$ python3 -q
>>> import numpy as np
>>> np.set_printoptions(precision=4, suppress=True, linewidth=140)
>>> def tidy(a):
...     return np.round(a, 4) + 0
... 
>>> F = np.loadtxt("arr.csv", delimiter=",")
>>> F
array([[ 10.395 ,  14.2027,   8.2353,   6.9875,   7.2085,  10.0095,   5.8201,  -3.3514,   2.011 ,   4.4033,  -2.8236,   5.1814,   3.4439,
          9.0206],
       [  6.9237,  12.2127,   5.2177,  10.2441,   4.9798,   8.1179,   6.7721,  -1.6867,   1.2853,   4.0347,  -6.7913,   4.3347,   1.9225,
          6.0341],
       [  5.9862,   9.6146,  -3.692 ,  14.451 ,   5.7112,   2.5949,   2.8077,  -0.4979,   8.7949,   8.2977, -14.013 ,   9.3951,   8.6077,
          8.821 ],
       [  2.1016,   0.1799,  -6.0194,   3.1105,   2.5947,  -3.1054,  -3.6227,  -0.0783,   7.6822,   4.8129,  -5.2139,   5.9006,   7.4893,
          5.2006],
       [ 11.1   ,   8.6238,   2.6932,   0.1125,   8.2926,   4.0925,  -2.4139,  -4.0227,   8.3088,   6.2949,   0.8083,   8.3166,   9.9267,
         12.401 ],
       [  7.2178,   6.7963,   2.7234,   1.5811,   5.2858,   3.7816,   0.0045,  -2.5233,   4.4154,   3.9134,  -0.4315,   5.0163,   5.4096,
          7.6134],
       [ 10.892 ,  15.2168,  14.1641,   2.9441,   6.5934,  13.2749,   7.7781,  -4.2984,  -3.0876,   1.1961,   3.1815,   1.5129,  -1.0991,
          6.9922],
       [ 14.8904,  17.5068,   9.6282,   6.3824,  10.5224,  11.7006,   4.6956,  -5.0981,   5.1153,   6.6603,  -1.7905,   8.334 ,   7.2177,
         13.8991],
       [ 12.4044,  13.8873,   6.7779,   5.1034,   8.8758,   8.792 ,   2.9143,  -4.2063,   5.4272,   6.11  ,  -1.8053,   7.6042,   7.0888,
         12.1306],
       [ 12.4423,  11.0165,   8.6003,  -2.1998,   8.4056,   8.0315,   0.2013,  -4.9665,   3.9718,   4.0067,   5.218 ,   5.6361,   6.2142,
         11.3711],
       [ 14.3131,  14.8925,  15.8802,  -3.6028,   8.7772,  13.3156,   4.0862,  -6.1953,  -1.1076,   1.6272,   9.3738,   2.7006,   1.7979,
         10.4909],
       [  8.2842,   5.7163,  -1.7025,   2.0222,   6.7859,   0.9106,  -3.4822,  -2.5755,   9.6879,   6.7911,  -2.5786,   8.7047,  10.5772,
         10.928 ],
       [  7.2037,   5.7018,  10.4131,  -7.4874,   3.8804,   6.7628,   0.6816,  -3.7823,  -2.6262,  -1.2886,  10.599 ,  -0.8052,  -0.7018,
          4.2841],
       [ 15.294 ,  14.3825,   8.4613,   0.8773,  10.7895,   9.3281,   0.6095,  -5.7124,   6.9196,   6.6267,   2.3792,   8.6874,   9.2904,
         14.9973],
       [ 10.8824,  13.4194,   8.3028,   4.6645,   7.4655,   9.4701,   4.4124,  -3.8054,   2.5125,   4.309 ,  -0.7801,   5.2894,   4.0882,
          9.6217],
       [ 11.0051,  13.9162,   3.6882,   9.7296,   8.389 ,   7.6317,   3.6968,  -3.1252,   6.7696,   7.3744,  -7.0052,   8.7657,   7.9365,
         11.7097],
       [  6.5106,   3.0233,  -0.0133,  -2.473 ,   5.0389,   0.5321,  -3.9881,  -2.4753,   6.5215,   4.0113,   2.0051,   5.4783,   7.5133,
          7.9878]])
>>> np.abs(F).max()
np.float64(17.5068)
>>> np.unravel_index(np.abs(F).argmax(), F.shape)
(np.int64(7), np.int64(1))
>>> F.shape
(17, 14)
>>> tidy(np.linalg.norm(F))
np.float64(115.1962)
>>> F[17]
Traceback (most recent call last):
  File "<python-input-9>", line 1, in <module>
    F[17]
    ~^^^^
IndexError: index 17 is out of bounds for axis 0 with size 17
>>> Y = np.array([[3, -5],
...     [5, 9],
...     [0, -5],
...     [-6, 2],
...     [-1, -7],
...     [7, -7],
...     [-3, 0],
...     [-8, -7],
...     [-2, -1],
...     [7, -5],
...     [-1, -3],
...     [-5, 0],
...     [1, 7],
...     [-7, -3]])
>>> np.linalg.matrix_rank(np.vstack([F, Y.T]))
np.int64(14)
>>> np.vstack([F, Y.T]).shape
(19, 14)
>>> Uu, sv = np.linalg.svd(F)
Traceback (most recent call last):
  File "<python-input-13>", line 1, in <module>
    Uu, sv = np.linalg.svd(F)
    ^^^^^^
ValueError: too many values to unpack (expected 2)
>>> Uu, sv, vt = np.linalg.svd(F, full_matrices=False)
>>> Uu.shape, sv.shape, vt.shape
((17, 14), (14,), (14, 14))
>>> np.allclose(Uu * sv @ vt, F)
True
>>> tidy(np.cumsum(sv ** 2) / np.sum(sv ** 2))
array([0.7945, 0.9371, 1.    , 1.    , 1.    , 1.    , 1.    , 1.    , 1.    , 1.    , 1.    , 1.    , 1.    , 1.    ])
>>> tidy(np.linalg.norm(F, 2) / np.linalg.norm(F))
np.float64(0.8914)
>>> np.linalg.matrix_rank(F, rtol=0.1)
np.int64(3)
>>> np.argsort(-np.linalg.norm(F, axis=0).round(6), kind="stable")[:3]
array([ 1,  0, 13])
>>> [round(float(x), 4) for x in np.linalg.svd(F, compute_uv=False)[:3]]
[102.6813, 43.5009, 28.8846]
>>> A = np.loadtxt("out6.csv", delimiter=",")
>>> tidy(A)
array([[-0.0452, -0.5199,  0.3159, -0.2284, -0.4746,  0.2363, -0.2375,  0.194 , -0.1325, -0.1774, -0.1511, -0.3587],
       [ 0.0452, -0.0157,  0.4588,  0.1212, -0.2676,  0.2093,  0.444 , -0.2605,  0.4143,  0.0649,  0.4647,  0.02  ],
       [-0.5196, -0.2285, -0.0606,  0.105 ,  0.0272,  0.0886, -0.3448, -0.4092,  0.3179, -0.3211, -0.1043,  0.3911],
       [ 0.113 ,  0.2286,  0.1264, -0.7483,  0.1905, -0.2314, -0.2063, -0.1835,  0.2362, -0.2525,  0.2074, -0.1746],
       [ 0.3389,  0.3476, -0.1872, -0.0186, -0.0523,  0.6451,  0.0928, -0.0042,  0.1649, -0.4029, -0.3344,  0.0102],
       [ 0.4067, -0.3384, -0.2866,  0.1168, -0.162 , -0.3736,  0.0742,  0.3125,  0.2609, -0.4378,  0.1991,  0.2368],
       [ 0.4519, -0.0158,  0.5312,  0.0693,  0.0123, -0.2539, -0.1366, -0.1866,  0.0451,  0.1309, -0.5123,  0.33  ],
       [-0.0452,  0.2694,  0.4092,  0.289 ,  0.1187, -0.0167, -0.1432,  0.0898, -0.4909, -0.538 ,  0.3062,  0.0854],
       [ 0.2711, -0.2068, -0.2146,  0.2418,  0.0434, -0.1273,  0.0445, -0.688 , -0.2124, -0.1528,  0.0004, -0.4663],
       [ 0.2259, -0.3602, -0.0931, -0.3591,  0.1611,  0.3411,  0.0913, -0.1744, -0.4274,  0.1182,  0.2488,  0.4919],
       [-0.0452, -0.379 ,  0.2199,  0.067 ,  0.7533,  0.1257,  0.2476,  0.2051,  0.19  , -0.1325, -0.1291, -0.2111],
       [-0.3163,  0.0251,  0.0146, -0.2607, -0.1663, -0.265 ,  0.6783, -0.0839, -0.2277, -0.2863, -0.348 ,  0.1057]])
>>> def softmax(z):
...     e = np.exp(z - z.max(axis=-1, keepdims=True))
...     return e / e.sum(axis=-1, keepdims=True)
... 
>>> tidy(softmax(A[9]))
array([0.0981, 0.0546, 0.0713, 0.0547, 0.092 , 0.1101, 0.0858, 0.0658, 0.0511, 0.0881, 0.1004, 0.128 ])
>>> tidy(softmax(10 * A[9]))
array([0.0479, 0.0001, 0.002 , 0.0001, 0.025 , 0.1514, 0.0125, 0.0009, 0.0001, 0.0163, 0.0602, 0.6836])
>>> tidy(softmax(A).sum(axis=1))
array([1., 1., 1., 1., 1., 1., 1., 1., 1., 1., 1., 1.])
>>> att = A @ A.T / np.sqrt(12)
>>> softmax(att).round(6).argmax(axis=1)
array([ 0,  1,  2,  3,  4,  5,  6,  7,  8,  9, 10, 11])
>>> tidy(softmax(att))
array([[0.1082, 0.0811, 0.0811, 0.0811, 0.0811, 0.0811, 0.0811, 0.0811, 0.0811, 0.0811, 0.0811, 0.0811],
       [0.0811, 0.1082, 0.0811, 0.0811, 0.0811, 0.0811, 0.0811, 0.0811, 0.0811, 0.0811, 0.0811, 0.0811],
       [0.0811, 0.0811, 0.1082, 0.0811, 0.0811, 0.0811, 0.0811, 0.0811, 0.0811, 0.0811, 0.0811, 0.0811],
       [0.0811, 0.0811, 0.0811, 0.1082, 0.0811, 0.0811, 0.0811, 0.0811, 0.0811, 0.0811, 0.0811, 0.0811],
       [0.0811, 0.0811, 0.0811, 0.0811, 0.1082, 0.0811, 0.0811, 0.0811, 0.0811, 0.0811, 0.0811, 0.0811],
       [0.0811, 0.0811, 0.0811, 0.0811, 0.0811, 0.1082, 0.0811, 0.0811, 0.0811, 0.0811, 0.0811, 0.0811],
       [0.0811, 0.0811, 0.0811, 0.0811, 0.0811, 0.0811, 0.1082, 0.0811, 0.0811, 0.0811, 0.0811, 0.0811],
       [0.0811, 0.0811, 0.0811, 0.0811, 0.0811, 0.0811, 0.0811, 0.1082, 0.0811, 0.0811, 0.0811, 0.0811],
       [0.0811, 0.0811, 0.0811, 0.0811, 0.0811, 0.0811, 0.0811, 0.0811, 0.1082, 0.0811, 0.0811, 0.0811],
       [0.0811, 0.0811, 0.0811, 0.0811, 0.0811, 0.0811, 0.0811, 0.0811, 0.0811, 0.1082, 0.0811, 0.0811],
       [0.0811, 0.0811, 0.0811, 0.0811, 0.0811, 0.0811, 0.0811, 0.0811, 0.0811, 0.0811, 0.1082, 0.0811],
       [0.0811, 0.0811, 0.0811, 0.0811, 0.0811, 0.0811, 0.0811, 0.0811, 0.0811, 0.0811, 0.0811, 0.1082]])
